$ python3 -q
>>> import numpy as np
>>> np.set_printoptions(precision=2, suppress=True, linewidth=120)
>>> def tidy(a):
...     return np.round(a, 2) + 0
... 
>>> arr = np.loadtxt("run18.csv", delimiter=",")
>>> arr
array([[ 0.,  2.,  0., 11.,  1.,  0.,  0.],
       [ 0.,  2.,  0.,  0.,  0.,  3.,  2.],
       [ 0.,  2.,  0.,  0.,  0.,  3.,  2.],
       [ 0.,  2.,  0.,  5.,  0.,  0.,  0.],
       [ 0.,  2.,  0., 17.,  3.,  0.,  0.],
       [ 0.,  2.,  0., 17.,  3.,  0.,  0.],
       [ 0.,  2.,  0.,  5.,  0.,  0.,  0.],
       [ 0.,  2.,  0.,  5.,  0.,  0.,  0.],
       [ 0.,  2.,  0.,  5.,  0.,  0.,  0.],
       [ 0.,  2.,  0., 17.,  3.,  0.,  0.],
       [ 0.,  2.,  0.,  0.,  0.,  3.,  2.],
       [ 0.,  2.,  0., 17.,  3.,  0.,  0.],
       [ 0.,  2.,  0., 17.,  3.,  0.,  0.],
       [ 0.,  2.,  0., 17.,  3.,  0.,  0.],
       [ 0.,  2.,  0., 17.,  3.,  0.,  0.],
       [ 0.,  2.,  0.,  0.,  0.,  3.,  2.],
       [ 0.,  2.,  0., 17.,  3.,  0.,  0.],
       [ 0.,  2.,  0., 11.,  1.,  0.,  0.],
       [ 0.,  2.,  0.,  5.,  0.,  0.,  0.],
       [ 0.,  2.,  0.,  0.,  0.,  3.,  2.],
       [ 0.,  2.,  0.,  0.,  0.,  3.,  2.],
       [ 0.,  2.,  0., 17.,  3.,  0.,  0.],
       [ 0.,  2.,  0.,  0.,  0.,  3.,  2.],
       [ 0.,  2.,  0.,  5.,  0.,  0.,  0.],
       [ 0.,  2.,  0., 11.,  1.,  0.,  0.],
       [ 0.,  2.,  0., 17.,  3.,  0.,  0.],
       [ 0.,  2.,  0.,  5.,  0.,  0.,  0.],
       [ 0.,  2.,  0., 17.,  3.,  0.,  0.],
       [ 0.,  2.,  0.,  5.,  0.,  0.,  0.],
       [ 0.,  2.,  0., 17.,  3.,  0.,  0.],
       [ 0.,  2.,  0., 17.,  3.,  0.,  0.]])
>>> # column 2 repeats column 0
>>> np.argsort(-np.linalg.norm(arr, axis=0).round(6), kind="stable")[:3]
array([3, 1, 4])
>>> [round(float(x), 2) for x in np.linalg.svd(arr, compute_uv=False)[:3]]
[67.18, 11.09, 4.36]
>>> tidy(np.linalg.norm(arr, 2) / np.linalg.norm(arr))
np.float64(0.98)
>>> K = np.loadtxt("arr.csv", delimiter=",")
>>> K
array([[-1. ,  1. ,  0.5, -0.7,  0. , -0.3,  1.1,  0.7],
       [-0.6,  2.5,  0.3, -0.2,  0.2,  0.3,  1.5,  0.7],
       [ 0.6, -0.6, -1.2,  0.3,  0. ,  0.1, -0.3, -0.1],
       [-0.3, -1.4, -1.3, -0.6,  0.5,  0.6,  0.8, -0.4],
       [ 0.5,  0.1,  0. , -0.3,  2.2,  0.9,  1.6, -0.3],
       [ 2.1,  0. ,  1.1,  0.6,  0.5,  1. , -0.3,  1.1],
       [-1.7, -0.5,  0.2, -0.5, -0.9,  1.7,  0.6, -0.5],
       [ 0.1, -0.9,  0.8, -1.5, -0.1,  2.4,  0.5, -1.7],
       [ 0. , -0.9, -0.3, -0.9,  0.1,  0.5,  1.4, -1.2],
       [ 0.4,  2.1,  0.2,  0.4, -0.2,  0.5, -0.7, -0.8],
       [ 6.5,  1. ,  4.5,  8.5, -8. , -1. , -6.5, -0.5],
       [-1. , -1.2, -0.5,  0.3, -1.4, -0.2, -1.1,  3.2],
       [-0.9,  1.4,  1.3,  0.9,  0.3,  2.9, -1.1, -1.2],
       [ 1. ,  1. ,  0.9, -0.6,  1.2,  0.9,  0.2, -1.4],
       [ 0. ,  0.7, -0.6,  2. , -1.1,  0.1, -0.1, -0.8],
       [-0.4,  0.1,  0.1, -1.7,  1. , -1.7, -0.3, -0.8],
       [ 1.3,  1.4, -1.7, -1. ,  0.3, -0.7,  1.7, -1.2]])
>>> # row 10 is much longer than the rest
>>> cen = K - K.mean(axis=0)
>>> V = np.linalg.svd(cen)[2][:1]
>>> other = cen - cen @ V.T @ V
>>> np.linalg.norm(other, axis=1).round(6).argmax()
np.int64(11)
>>> tidy(np.diag(V.T @ V))
array([0.15, 0.  , 0.08, 0.31, 0.25, 0.01, 0.2 , 0.  ])
>>> tidy(other.std(axis=0))
array([0.94, 1.11, 0.81, 0.51, 0.71, 1.08, 0.61, 1.15])
>>> other = np.c_[K[:, :2] @ np.array([[9, 9], [6, 5]]), np.array([2, 2, 0, 1, 0, 1, 0, 0, 1, 0, 1, 0, 2, 0, 0, 2, 2])]
>>> tidy(other)
array([[ -3. ,  -4. ,   2. ],
       [  9.6,   7.1,   2. ],
       [  1.8,   2.4,   0. ],
       [-11.1,  -9.7,   1. ],
       [  5.1,   5. ,   0. ],
       [ 18.9,  18.9,   1. ],
       [-18.3, -17.8,   0. ],
       [ -4.5,  -3.6,   0. ],
       [ -5.4,  -4.5,   1. ],
       [ 16.2,  14.1,   0. ],
       [ 64.5,  63.5,   1. ],
       [-16.2, -15. ,   0. ],
       [  0.3,  -1.1,   2. ],
       [ 15. ,  14. ,   0. ],
       [  4.2,   3.5,   0. ],
       [ -3. ,  -3.1,   2. ],
       [ 20.1,  18.7,   2. ]])
>>> np.linalg.matrix_rank(np.c_[K, other])
np.int64(9)
>>> tidy(np.linalg.lstsq(K, other[:, 0])[0])
array([9., 6., 0., 0., 0., 0., 0., 0.])
>>> proj = K @ np.linalg.solve(K.T @ K, K.T)
>>> tidy(np.linalg.eigvalsh(proj))
array([0., 0., 0., 0., 0., 0., 0., 0., 0., 1., 1., 1., 1., 1., 1., 1., 1.])
>>> cen = K - K.mean(axis=1)
Traceback (most recent call last):
  File "<python-input-24>", line 1, in <module>
    cen = K - K.mean(axis=1)
          ~~^~~~~~~~~~~~~~~~
ValueError: operands could not be broadcast together with shapes (17,8) (17,) 
>>> cen = K - K.mean(axis=0)
>>> Uu, sig, Vh = np.linalg.svd(cen, full_matrices=False)
>>> np.linalg.matrix_rank(cen)
np.int64(8)
>>> np.abs(Uu[:, 0]).argmax()
np.int64(10)
>>> np.abs(Vh[0]).argmax()
np.int64(3)
>>> tidy(np.abs(Vh[-1]))
array([0.31, 0.3 , 0.4 , 0.54, 0.3 , 0.36, 0.34, 0.16])
>>> tidy(cen.mean(axis=0))
array([0., 0., 0., 0., 0., 0., 0., 0.])
>>> tidy(Vh[0] * np.sign(Vh[0, np.abs(Vh[0]).argmax()]))
array([ 0.39,  0.05,  0.27,  0.56, -0.5 , -0.08, -0.45,  0.01])
>>> cen = (K - K.mean(axis=0)) / K.std(axis=0)
>>> np.argwhere(np.abs(cen) > 2)
array([[10,  0],
       [10,  2],
       [10,  3],
       [10,  4],
       [10,  6],
       [11,  7],
       [12,  5]])
>>> b = np.linalg.lstsq(np.delete(cen, 7, axis=1), cen[:, 7])[0]
>>> tidy(b)
array([-0.76, -0.3 ,  0.2 ,  0.85,  0.33, -0.47,  0.07])
>>> J = np.load("dump.npy")
>>> J
array([[ 0, -1,  0,  0, -2,  0],
       [ 0, -1,  1,  0, -2,  2],
       [ 2,  0,  1,  4,  0,  2],
       [ 0, -3,  0,  0,  0,  0],
       [ 0, -3,  3,  0,  0,  0],
       [ 6,  0,  3,  0,  0,  0]])
>>> O, R = np.linalg.qr(J)
>>> tidy(np.abs(np.diag(R)))
array([6.32, 4.47, 2.24, 3.79, 2.68, 1.34])
>>> tidy(abs(R[0, 0])), tidy(np.linalg.norm(J[:, 0]))
(np.float64(6.32), np.float64(6.32))
>>> tidy(O.T @ O)
array([[1., 0., 0., 0., 0., 0.],
       [0., 1., 0., 0., 0., 0.],
       [0., 0., 1., 0., 0., 0.],
       [0., 0., 0., 1., 0., 0.],
       [0., 0., 0., 0., 1., 0.],
       [0., 0., 0., 0., 0., 1.]])
>>> cov = np.cov(K, rowvar=False)
>>> tidy(np.linalg.eigvalsh(cov)[::-1])
array([16.14,  2.03,  1.58,  1.24,  0.82,  0.56,  0.39,  0.18])
>>> tidy(np.corrcoef(K[:, 4], K[:, 0])[0, 1])
np.float64(-0.7)
>>> cov.shape
(8, 8)
>>> tidy(np.polyfit(K[:, 4], K[:, 0], 1))
array([-0.6,  0.2])
>>> np.argwhere(np.triu(np.abs(np.corrcoef(K.T)) > 0.8, 1))
array([[0, 3],
       [3, 4],
       [3, 6],
       [4, 6]])
>>> tidy(K.std(axis=0))
array([1.78, 1.13, 1.34, 2.23, 2.09, 1.12, 1.84, 1.16])
>>> t = np.radians(45)
>>> R = np.eye(6)
>>> R[3, 3] = R[2, 2] = np.cos(t)
>>> R[3, 2], R[2, 3] = -np.sin(t), np.sin(t)
>>> tidy(R)
array([[ 1.  ,  0.  ,  0.  ,  0.  ,  0.  ,  0.  ],
       [ 0.  ,  1.  ,  0.  ,  0.  ,  0.  ,  0.  ],
       [ 0.  ,  0.  ,  0.71,  0.71,  0.  ,  0.  ],
       [ 0.  ,  0.  , -0.71,  0.71,  0.  ,  0.  ],
       [ 0.  ,  0.  ,  0.  ,  0.  ,  1.  ,  0.  ],
       [ 0.  ,  0.  ,  0.  ,  0.  ,  0.  ,  1.  ]])
>>> other = J @ R.T
>>> tidy(other)
array([[ 0.  , -1.  ,  0.  ,  0.  , -2.  ,  0.  ],
       [ 0.  , -1.  ,  0.71, -0.71, -2.  ,  2.  ],
       [ 2.  ,  0.  ,  3.54,  2.12,  0.  ,  2.  ],
       [ 0.  , -3.  ,  0.  ,  0.  ,  0.  ,  0.  ],
       [ 0.  , -3.  ,  2.12, -2.12,  0.  ,  0.  ],
       [ 6.  ,  0.  ,  2.12, -2.12,  0.  ,  0.  ]])
>>> tidy(np.linalg.svd(J, compute_uv=False)), tidy(np.linalg.svd(other, compute_uv=False))
(array([7.51, 5.  , 4.25, 2.83, 1.84, 1.04]), array([7.51, 5.  , 4.25, 2.83, 1.84, 1.04]))
